% python3 -q
>>> import numpy as np
>>> np.set_printoptions(suppress=True, linewidth=200)
>>> feats = np.loadtxt("case6.csv", delimiter=",")
>>> feats
array([[ -9.,   0.,  -9.,  -5.,  -8.,  -4.,  -6.,  -6.,   2.,  -7.,   5.],
       [ -2.,   9.,   8.,   2.,   9.,   3.,   1.,   4.,  -8.,  -8.,  -3.],
       [  2.,   8.,  -5.,   3.,  -1.,   1.,  -8.,  -9.,  -2.,   7.,  -2.],
       [ -8.,   8.,   2.,  -7.,  -3.,   1.,  -4.,   7.,  -9.,   6.,   1.],
       [  6.,  -8.,  -5.,  -5.,  -8.,   3.,   5.,  -8.,   7.,   5.,   2.],
       [ -8.,   6.,  -9.,  -7.,   9.,   6.,  -5.,   6.,   3.,  -7.,   3.],
       [ -7.,   1.,   5.,  -5.,   7.,   0.,   4.,   0.,   2.,  -7.,   9.],
       [ -5.,  -9.,   4.,   7.,   9.,   8.,   1.,  -3.,   6.,   8.,   6.],
       [ -7.,   3.,   6.,   9.,   7.,   4.,   4.,  -4.,  -4.,  -3.,   8.],
       [  9.,   0.,   8.,   5.,   8.,   7.,  -1.,   0.,   6.,   3.,  -1.],
       [ -3.,   2.,  -2.,   4.,   8.,   6.,   5.,  -6.,  -2.,   7.,  -7.],
       [ -7.,   2.,   8.,   7.,  -7.,  -9.,  -4.,   2.,  -8.,   0.,  -4.],
       [-19.,  45.,  31.,   5.,  37.,  11.,  -1.,  14., -38., -47., -10.]])
>>> rng = np.random.default_rng(319610)
>>> lab = rng.permutation(11)
>>> Y = feats[:, lab] * rng.choice([-1, 1], 11)
>>> Y
array([[  0.,  -9.,   5.,  -8.,   6.,   4.,   2.,  -7.,  -5.,  -6.,   9.],
       [  9.,   8.,  -2.,   9.,  -1.,  -3.,  -8.,  -8.,   3.,   4.,   2.],
       [  8.,  -5.,  -3.,  -1.,   8.,  -1.,  -2.,   7.,   2.,  -9.,  -2.],
       [  8.,   2.,   7.,  -3.,   4.,  -1.,  -9.,   6.,  -1.,   7.,   8.],
       [ -8.,  -5.,   5.,  -8.,  -5.,  -3.,   7.,   5.,  -2.,  -8.,  -6.],
       [  6.,  -9.,   7.,   9.,   5.,  -6.,   3.,  -7.,  -3.,   6.,   8.],
       [  1.,   5.,   5.,   7.,  -4.,  -0.,   2.,  -7.,  -9.,   0.,   7.],
       [ -9.,   4.,  -7.,   9.,  -1.,  -8.,   6.,   8.,  -6.,  -3.,   5.],
       [  3.,   6.,  -9.,   7.,  -4.,  -4.,  -4.,  -3.,  -8.,  -4.,   7.],
       [  0.,   8.,  -5.,   8.,   1.,  -7.,   6.,   3.,   1.,   0.,  -9.],
       [  2.,  -2.,  -4.,   8.,  -5.,  -6.,  -2.,   7.,   7.,  -6.,   3.],
       [  2.,   8.,  -7.,  -7.,   4.,   9.,  -8.,   0.,   4.,   2.,   7.],
       [ 45.,  31.,  -5.,  37.,   1., -11., -38., -47.,  10.,  14.,  19.]])
>>> Uu, _, Vh = np.linalg.svd(feats.T @ Y)
>>> print(np.round(Uu @ Vh, 2) + 0)
[[ 0.  0.  0.  0.  0.  0.  0.  0.  0.  0. -1.]
 [ 1.  0.  0.  0.  0.  0.  0.  0.  0.  0.  0.]
 [ 0.  1.  0.  0.  0.  0.  0.  0.  0.  0.  0.]
 [ 0.  0. -1.  0.  0.  0.  0.  0.  0.  0.  0.]
 [ 0.  0.  0.  1.  0.  0.  0.  0.  0.  0.  0.]
 [ 0.  0.  0.  0.  0. -1.  0.  0.  0.  0.  0.]
 [ 0.  0.  0.  0. -1.  0.  0.  0.  0.  0.  0.]
 [ 0.  0.  0.  0.  0.  0.  0.  0.  0.  1.  0.]
 [ 0.  0.  0.  0.  0.  0.  1.  0.  0.  0.  0.]
 [ 0.  0.  0.  0.  0.  0.  0.  1.  0.  0.  0.]
 [ 0.  0.  0.  0.  0.  0.  0.  0. -1.  0.  0.]]
>>> proj = feats @ np.linalg.solve(feats.T @ feats, feats.T)
>>> np.round(proj @ feats[:, 3], 2)
array([-5.,  2.,  3., -7., -5., -7., -5.,  7.,  9.,  5.,  4.,  7.,  5.])
>>> np.allclose(proj @ proj, proj)
True
>>> r0 = np.array([3, -1, -6])
>>> np.polyval(r0, feats[10])
array([ 24.,   4.,   8.,  38., 178.,  96.,  64., 108.,   8., 134., 148.])
>>> np.convolve(feats[10], r0)
array([ -9.,   9.,  10.,   2.,  32., -14., -39., -59., -30.,  59., -16., -35.,  42.])
>>> np.correlate(feats[10], feats[4], "full")
array([  -6.,  -11.,  -15.,   36.,   -9.,   97.,   84.,    4.,   26.,  -32.,  -10.,  -65., -287.,   38.,    7.,  -41.,  109.,  -20.,  -33.,   98.,  -42.])
>>> x0 = np.array([-2, -2, 0, -4, 0, -2, -1, 5, 1, -3, 2])
>>> a = np.maximum(feats @ x0, 0)
>>> feats * (a > 1e-9)[:, None]
array([[ -9.,   0.,  -9.,  -5.,  -8.,  -4.,  -6.,  -6.,   2.,  -7.,   5.],
       [ -2.,   9.,   8.,   2.,   9.,   3.,   1.,   4.,  -8.,  -8.,  -3.],
       [  0.,   0.,  -0.,   0.,  -0.,   0.,  -0.,  -0.,  -0.,   0.,  -0.],
       [ -8.,   8.,   2.,  -7.,  -3.,   1.,  -4.,   7.,  -9.,   6.,   1.],
       [  0.,  -0.,  -0.,  -0.,  -0.,   0.,   0.,  -0.,   0.,   0.,   0.],
       [ -8.,   6.,  -9.,  -7.,   9.,   6.,  -5.,   6.,   3.,  -7.,   3.],
       [ -7.,   1.,   5.,  -5.,   7.,   0.,   4.,   0.,   2.,  -7.,   9.],
       [ -0.,  -0.,   0.,   0.,   0.,   0.,   0.,  -0.,   0.,   0.,   0.],
       [ -0.,   0.,   0.,   0.,   0.,   0.,   0.,  -0.,  -0.,  -0.,   0.],
       [  0.,   0.,   0.,   0.,   0.,   0.,  -0.,   0.,   0.,   0.,  -0.],
       [ -0.,   0.,  -0.,   0.,   0.,   0.,   0.,  -0.,  -0.,   0.,  -0.],
       [ -0.,   0.,   0.,   0.,  -0.,  -0.,  -0.,   0.,  -0.,   0.,  -0.],
       [-19.,  45.,  31.,   5.,  37.,  11.,  -1.,  14., -38., -47., -10.]])
>>> np.round(np.tanh(feats @ x0), 2)
array([ 1.  ,  0.76, -1.  ,  1.  , -1.  ,  1.  ,  1.  , -1.  , -1.  , -1.  , -1.  , -0.96,  1.  ])
>>> np.maximum(feats @ (3 * x0), 0)
array([165.,   3.,   0., 120.,   0., 255., 207.,   0.,   0.,   0.,   0.,   0., 180.])
>>> np.flatnonzero(a > 1e-9)
array([ 0,  1,  3,  5,  6, 12])
>>> mat = np.load("w.npy")
>>> mat
array([[-1.  ,  0.86, -1.  , -0.77,  0.82],
       [ 0.99, -0.56,  0.82,  0.97, -0.41],
       [-0.97,  0.65, -0.99, -0.65,  0.98],
       [ 0.82, -0.68,  0.99, -0.76, -0.6 ],
       [-0.9 ,  0.54, -0.97, -0.35,  0.97],
       [ 0.92, -0.42,  0.57,  0.65,  0.85],
       [ 1.  , -0.81,  0.98,  0.94,  0.72],
       [ 0.99, -0.52,  0.32,  0.96,  0.98],
       [-0.99,  0.8 , -1.  , -0.57,  0.99],
       [-0.9 ,  0.61, -0.98,  0.08,  0.91],
       [-0.99,  0.69, -0.97, -0.69,  0.35],
       [-0.59, -0.11,  0.83, -0.85, -0.93],
       [ 0.59, -0.37,  0.95, -0.11, -0.98],
       [ 1.  , -0.6 ,  0.01,  1.  ,  1.  ],
       [-0.15,  0.35, -0.96,  0.69,  0.98],
       [-0.68, -0.16,  0.96, -0.91, -1.  ],
       [ 0.9 , -0.55,  0.94,  0.1 , -0.15]])
>>> Xs = mat - mat.mean(axis=0)
>>> V = np.linalg.svd(Xs)[2][:2]
>>> Y = Xs - Xs @ V.T @ V
>>> np.linalg.norm(Y, axis=1).round(6).argmax()
np.int64(3)
>>> round(float(np.linalg.norm(Y) / np.linalg.norm(Xs)), 2)
0.2
>>> np.round(np.cov(Xs @ V.T, rowvar=False), 2) + 0
array([[2.06, 0.  ],
       [0.  , 0.99]])
>>> np.round(np.diag(V.T @ V), 2)
array([0.44, 0.17, 0.43, 0.43, 0.53])
>>> np.round((Xs @ V.T).std(axis=0), 2)
array([1.39, 0.97])
>>> Y = np.array([[0, 2, -3, -1], [2, -3, 2, -3], [-1, -3, 3, -3], [-3, -2, 3, 1]])
>>> C = np.array([[2, 1, 0], [2, 1, 2], [1, 2, 0]])
>>> J = np.block([[Y, np.array([[-1, -2, -2], [0, 0, 0], [0, 0, -3], [-2, 3, 0]])], [np.zeros((3, 4)), C]])
>>> J
array([[ 0.,  2., -3., -1., -1., -2., -2.],
       [ 2., -3.,  2., -3.,  0.,  0.,  0.],
       [-1., -3.,  3., -3.,  0.,  0., -3.],
       [-3., -2.,  3.,  1., -2.,  3.,  0.],
       [ 0.,  0.,  0.,  0.,  2.,  1.,  0.],
       [ 0.,  0.,  0.,  0.,  2.,  1.,  2.],
       [ 0.,  0.,  0.,  0.,  1.,  2.,  0.]])
>>> J @ J
array([[ 10.,   5.,  -8.,   2.,  -6., -10.,   5.],
       [  1.,  13., -15.,  -2.,   4., -13., -10.],
       [  0.,   4.,  -3.,  -2.,   4., -13.,  -7.],
       [-10., -11.,  17.,   1.,   3.,  10.,   3.],
       [  0.,   0.,   0.,   0.,   6.,   3.,   2.],
       [  0.,   0.,   0.,   0.,   8.,   7.,   2.],
       [  0.,   0.,   0.,   0.,   6.,   3.,   4.]])
>>> np.round(np.linalg.matrix_power(J, 4), 2)
array([[  85.,   61.,  -97.,   28., -152., -114.,   50.],
       [  43.,  136., -192.,    4., -160., -113.,  -84.],
       [  24.,   62.,  -85.,   -4., -124., -133.,  -71.],
       [-121., -136.,  211.,  -31.,  203.,  120.,  -18.],
       [   0.,    0.,    0.,    0.,   72.,   45.,   26.],
       [   0.,    0.,    0.,    0.,  116.,   79.,   38.],
       [   0.,    0.,    0.,    0.,   84.,   51.,   34.]])
>>> (J - J.T) / 2
array([[ 0. ,  0. , -1. ,  1. , -0.5, -1. , -1. ],
       [ 0. ,  0. ,  2.5, -0.5,  0. ,  0. ,  0. ],
       [ 1. , -2.5,  0. , -3. ,  0. ,  0. , -1.5],
       [-1. ,  0.5,  3. ,  0. , -1. ,  1.5,  0. ],
       [ 0.5,  0. ,  0. ,  1. ,  0. , -0.5, -0.5],
       [ 1. ,  0. ,  0. , -1.5,  0.5,  0. ,  0. ],
       [ 1. ,  0. ,  1.5,  0. ,  0.5,  0. ,  0. ]])
>>> print(np.round(np.abs(np.linalg.eigvals(J)).max(), 2))
3.65
>>> np.round(np.sort(np.abs(np.linalg.eigvals(J))), 2)
array([1.  , 1.65, 1.66, 2.42, 2.59, 2.59, 3.65])
>>> print(np.allclose(J @ J.T, J.T @ J))
False
